$ ipython --no-banner

In [1]: import numpy as np

In [2]: np.set_printoptions(precision=2, suppress=True, linewidth=140, floatmode="fixed")

In [3]: mat = np.load("data.npy")

In [4]: mat
Out[4]: 
array([[ 0, -9,  4, -1,  4, -5, -4, -9, -8,  0,  5, -7,  1,  9,  0, -4],
       [ 0,  0,  8,  0, -7,  9,  7,  0, -7,  6, -9,  0, -1,  2,  1,  2],
       [ 0,  0,  0, -2, -3,  9, -3,  5,  9,  9, -4,  6, -4, -5, -8,  7],
       [ 0,  0,  0,  0,  0,  3,  0, -7, -1, -7,  5, -8,  0, -3,  6,  2],
       [ 0,  0,  0,  0,  0,  3, -8,  9, -8,  7,  5,  6, -3,  6, -1,  8],
       [ 0,  0,  0,  0,  0,  0, -7,  4,  2, -2, -5,  1,  2,  7,  7, -3],
       [ 0,  0,  0,  0,  0,  0,  0,  4, -8,  8,  0, -4,  0, -7, -3,  1],
       [ 0,  0,  0,  0,  0,  0,  0,  0, -9,  8, -4, -3, -9,  6, -7, -6],
       [ 0,  0,  0,  0,  0,  0,  0,  0,  0,  6,  3, -7,  3, -1,  5,  5],
       [ 0,  0,  0,  0,  0,  0,  0,  0,  0,  0,  2, -6,  7,  6,  6,  7],
       [ 0,  0,  0,  0,  0,  0,  0,  0,  0,  0,  0,  9,  0,  7,  0,  1],
       [ 0,  0,  0,  0,  0,  0,  0,  0,  0,  0,  0,  0,  3, -4,  9, -1],
       [ 0,  0,  0,  0,  0,  0,  0,  0,  0,  0,  0,  0,  0,  7, -5, -5],
       [ 0,  0,  0,  0,  0,  0,  0,  0,  0,  0,  0,  0,  0,  0,  8, -5],
       [ 0,  0,  0,  0,  0,  0,  0,  0,  0,  0,  0,  0,  0,  0,  0, -4],
       [ 0,  0,  0,  0,  0,  0,  0,  0,  0,  0,  0,  0,  0,  0,  0,  0]])

In [5]: rng = np.random.default_rng(3928)

In [6]: labels = rng.permutation(16)

In [7]: labels
Out[7]: array([15,  3, 14, 10, 13,  7,  5,  0,  6,  4,  8,  9,  2, 11, 12,  1])

In [8]: A2 = mat[labels][:, labels]

In [9]: np.diag(A2)
Out[9]: array([0, 0, 0, 0, 0, 0, 0, 0, 0, 0, 0, 0, 0, 0, 0, 0])

In [10]: X = np.load("case18.npy")

In [11]: X
Out[11]: 
array([[ 1,  0,  0,  0,  0,  0,  0,  0,  0,  0,  0],
       [-3,  1,  0,  0,  0,  0,  0,  0,  0,  0,  0],
       [ 0,  0,  1,  0,  0,  0,  0,  0,  0,  0,  0],
       [-3,  3,  2,  1,  0,  0,  0,  0,  0,  0,  0],
       [-2,  2, -1, -3,  1,  0,  0,  0,  0,  0,  0],
       [ 2,  1,  1,  0, -1,  1,  0,  0,  0,  0,  0],
       [-1,  2,  1,  2, -1, -2,  1,  0,  0,  0,  0],
       [ 0, -3, -3,  3,  2, -2, -2,  1,  0,  0,  0],
       [-2,  1,  2, -2, -3, -1,  3, -1,  1,  0,  0],
       [-1,  3,  0,  3, -3, -3,  2,  0, -1,  1,  0],
       [ 0,  3, -1,  2,  2, -2, -1, -2,  3, -1,  1]])

In [12]: np.round(np.linalg.norm(X, 2) / np.linalg.norm(X), 2)
Out[12]: np.float64(0.63)

In [13]: np.linalg.cond(X) > 100
Out[13]: np.True_

In [14]: np.linalg.matrix_rank(X, rtol=0.1)
Out[14]: np.int64(7)

In [15]: feats = np.load("out3.npy")

In [16]: feats
Out[16]: 
array([[-0.31,  0.82,  0.34,  0.19, -0.29],
       [-0.93, -0.28, -0.21, -0.08, -0.11],
       [ 0.05,  0.47, -0.82, -0.28,  0.14],
       [-0.21,  0.15,  0.23,  0.02,  0.94],
       [ 0.00, -0.05, -0.34,  0.94,  0.07]])

In [17]: np.round(feats[:, 1] @ feats[:, 2], 2)
Out[17]: np.float64(0.0)

In [18]: np.linalg.pinv(feats)
Out[18]: 
array([[-0.31, -0.93,  0.05, -0.21,  0.00],
       [ 0.82, -0.28,  0.47,  0.15, -0.05],
       [ 0.34, -0.21, -0.82,  0.23, -0.34],
       [ 0.19, -0.08, -0.28,  0.02,  0.94],
       [-0.29, -0.11,  0.14,  0.94,  0.07]])

In [19]: np.round(feats @ feats.T, 2) + 0
Out[19]: 
array([[1.00, 0.00, 0.00, 0.00, 0.00],
       [0.00, 1.00, 0.00, 0.00, 0.00],
       [0.00, 0.00, 1.00, 0.00, 0.00],
       [0.00, 0.00, 0.00, 1.00, 0.00],
       [0.00, 0.00, 0.00, 0.00, 1.00]])

In [20]: round(float(np.linalg.det(feats.T)), 2)
Out[20]: 1.0

In [21]: round(float(np.einsum("ii->", feats)), 2)
Out[21]: -1.32

In [22]: np.linalg.eigvals(feats)
Out[22]: array([ 1.00+0.00j, -0.24+0.97j, -0.24-0.97j, -0.92+0.39j, -0.92-0.39j])

In [23]: np.kron(np.eye(2, dtype=int), feats)
Out[23]: 
array([[-0.31,  0.82,  0.34,  0.19, -0.29, -0.00,  0.00,  0.00,  0.00, -0.00],
       [-0.93, -0.28, -0.21, -0.08, -0.11, -0.00, -0.00, -0.00, -0.00, -0.00],
       [ 0.05,  0.47, -0.82, -0.28,  0.14,  0.00,  0.00, -0.00, -0.00,  0.00],
       [-0.21,  0.15,  0.23,  0.02,  0.94, -0.00,  0.00,  0.00,  0.00,  0.00],
       [ 0.00, -0.05, -0.34,  0.94,  0.07,  0.00, -0.00, -0.00,  0.00,  0.00],
       [-0.00,  0.00,  0.00,  0.00, -0.00, -0.31,  0.82,  0.34,  0.19, -0.29],
       [-0.00, -0.00, -0.00, -0.00, -0.00, -0.93, -0.28, -0.21, -0.08, -0.11],
       [ 0.00,  0.00, -0.00, -0.00,  0.00,  0.05,  0.47, -0.82, -0.28,  0.14],
       [-0.00,  0.00,  0.00,  0.00,  0.00, -0.21,  0.15,  0.23,  0.02,  0.94],
       [ 0.00, -0.00, -0.00,  0.00,  0.00,  0.00, -0.05, -0.34,  0.94,  0.07]])

In [24]: np.round(np.linalg.eigvals(feats).sum().real, 2)
Out[24]: np.float64(-1.32)

In [25]: u, v = feats[1], feats[3]

In [26]: round(u @ v, 2)
Out[26]: np.float64(-0.0)

In [27]: np.round(u @ u, 2)
Out[27]: np.float64(1.0)

In [28]: pr = (u @ v) / (u @ u) * u

In [29]: np.linalg.matrix_rank(np.outer(u, v))
Out[29]: np.int64(1)

In [30]: pr.round(2) + 0
Out[30]: array([0.00, 0.00, 0.00, 0.00, 0.00])

In [31]: round(np.linalg.norm(u + v) ** 2 + np.linalg.norm(u - v) ** 2, 2)
Out[31]: np.float64(4.0)

In [32]: (v - pr) @ u
Out[32]: np.float64(0.0)

In [33]: Q = feats.astype(float).copy()

In [34]: for j in range(5):
    ...:     Q[:, j] -= Q[:, :j] @ (Q[:, :j].T @ Q[:, j])
    ...:     Q[:, j] /= np.linalg.norm(Q[:, j])
    ...: 

In [35]: np.round(Q.T @ Q, 2) + 0
Out[35]: 
array([[1.00, 0.00, 0.00, 0.00, 0.00],
       [0.00, 1.00, 0.00, 0.00, 0.00],
       [0.00, 0.00, 1.00, 0.00, 0.00],
       [0.00, 0.00, 0.00, 1.00, 0.00],
       [0.00, 0.00, 0.00, 0.00, 1.00]])

In [36]: Q
Out[36]: 
array([[-0.31,  0.82,  0.34,  0.19, -0.29],
       [-0.93, -0.28, -0.21, -0.08, -0.11],
       [ 0.05,  0.47, -0.82, -0.28,  0.14],
       [-0.21,  0.15,  0.23,  0.02,  0.94],
       [ 0.00, -0.05, -0.34,  0.94,  0.07]])

In [37]: x0 = np.array([1, -2, 2, -2, 1])

In [38]: [p for p in range(1, 25) if np.allclose(np.linalg.matrix_power(feats, p), np.eye(5))]
Out[38]: []

In [39]: np.abs(np.linalg.eigvals(feats))
Out[39]: array([1.00, 1.00, 1.00, 1.00, 1.00])

In [40]: np.round(np.linalg.inv(feats), 2) + 0
Out[40]: 
array([[-0.31, -0.93,  0.05, -0.21,  0.00],
       [ 0.82, -0.28,  0.47,  0.15, -0.05],
       [ 0.34, -0.21, -0.82,  0.23, -0.34],
       [ 0.19, -0.08, -0.28,  0.02,  0.94],
       [-0.29, -0.11,  0.14,  0.94,  0.07]])

In [41]: 5 - np.linalg.matrix_rank(feats - np.eye(5), tol=1e-8)
Out[41]: np.int64(1)

In [42]: m1 = np.array([[9, -9, 3, -3, 9, -3],
    ...:     [-9, 18, -3, -3, -12, -6],
    ...:     [3, -3, 1, -1, 3, -1],
    ...:     [-3, -3, -1, 5, -1, 7],
    ...:     [9, -12, 3, -1, 10, 0],
    ...:     [-3, -6, -1, 7, 0, 10]])

In [43]: m1
Out[43]: 
array([[  9,  -9,   3,  -3,   9,  -3],
       [ -9,  18,  -3,  -3, -12,  -6],
       [  3,  -3,   1,  -1,   3,  -1],
       [ -3,  -3,  -1,   5,  -1,   7],
       [  9, -12,   3,  -1,  10,   0],
       [ -3,  -6,  -1,   7,   0,  10]])

In [44]: m1.ravel(order="F")
Out[44]: 
array([  9,  -9,   3,  -3,   9,  -3,  -9,  18,  -3,  -3, -12,  -6,   3,  -3,   1,  -1,   3,  -1,  -3,  -3,  -1,   5,  -1,   7,   9, -12,
         3,  -1,  10,   0,  -3,  -6,  -1,   7,   0,  10])

In [45]: m1.reshape(6, 7)
ValueError: cannot reshape array of size 36 into shape (6,7)


In [46]: m1.reshape(2, -1)
Out[46]: 
array([[  9,  -9,   3,  -3,   9,  -3,  -9,  18,  -3,  -3, -12,  -6,   3,  -3,   1,  -1,   3,  -1],
       [ -3,  -3,  -1,   5,  -1,   7,   9, -12,   3,  -1,  10,   0,  -3,  -6,  -1,   7,   0,  10]])

In [47]: blk = m1.reshape(6, 2, -1)

In [48]: np.einsum("ihd,jhd->hij", blk, blk).shape
Out[48]: (2, 6, 6)

In [49]: blk.transpose(1, 0, 2)
Out[49]: 
array([[[  9,  -9,   3],
        [ -9,  18,  -3],
        [  3,  -3,   1],
        [ -3,  -3,  -1],
        [  9, -12,   3],
        [ -3,  -6,  -1]],

       [[ -3,   9,  -3],
        [ -3, -12,  -6],
        [ -1,   3,  -1],
        [  5,  -1,   7],
        [ -1,  10,   0],
        [  7,   0,  10]]])

In [50]: blk.sum(axis=1)
Out[50]: 
array([[  6,   0,   0],
       [-12,   6,  -9],
       [  2,   0,   0],
       [  2,  -4,   6],
       [  8,  -2,   3],
       [  4,  -6,   9]])

In [51]: blk.shape
Out[51]: (6, 2, 3)

In [52]: M = np.load("sample9.npy")

In [53]: M
Out[53]: 
array([[ 4,  4,  1,  4, -2,  2,  4,  3,  4,  0,  3, -2,  1,  3,  3,  2],
       [ 4,  4,  1,  4, -2,  2,  4,  3,  4,  0,  3, -2,  1,  3,  3,  2],
       [ 4,  4,  1,  4, -2,  2,  4,  3,  4,  0,  3, -2,  1,  3,  3,  2],
       [ 6,  6,  3,  6,  0,  4,  6,  5,  6,  2,  5,  0,  3,  5,  5,  4],
       [ 6,  6,  3,  6,  0,  4,  6,  5,  6,  2,  5,  0,  3,  5,  5,  4],
       [ 4,  4,  1,  4, -2,  2,  4,  3,  4,  0,  3, -2,  1,  3,  3,  2],
       [ 5,  5,  2,  5, -1,  3,  5,  4,  5,  1,  4, -1,  2,  4,  4,  3],
       [ 4,  4,  1,  4, -2,  2,  4,  3,  4,  0,  3, -2,  1,  3,  3,  2],
       [ 3,  3,  0,  3, -3,  1,  3,  2,  3, -1,  2, -3,  0,  2,  2,  1],
       [ 6,  6,  3,  6,  0,  4,  6,  5,  6,  2,  5,  0,  3,  5,  5,  4],
       [ 6,  6,  3,  6,  0,  4,  6,  5,  6,  2,  5,  0,  3,  5,  5,  4],
       [ 5,  5,  2,  5, -1,  3,  5,  4,  5,  1,  4, -1,  2,  4,  4,  3],
       [ 5,  5,  2,  5, -1,  3,  5,  4,  5,  1,  4, -1,  2,  4,  4,  3],
       [ 5,  5,  2,  5, -1,  3,  5,  4,  5,  1,  4, -1,  2,  4,  4,  3],
       [ 3,  3,  0,  3, -3,  1,  3,  2,  3, -1,  2, -3,  0,  2,  2,  1],
       [ 3,  3,  0,  3, -3,  1,  3,  2,  3, -1,  2, -3,  0,  2,  2,  1]])

In [54]: np.linalg.cond(M) > 100
Out[54]: np.True_
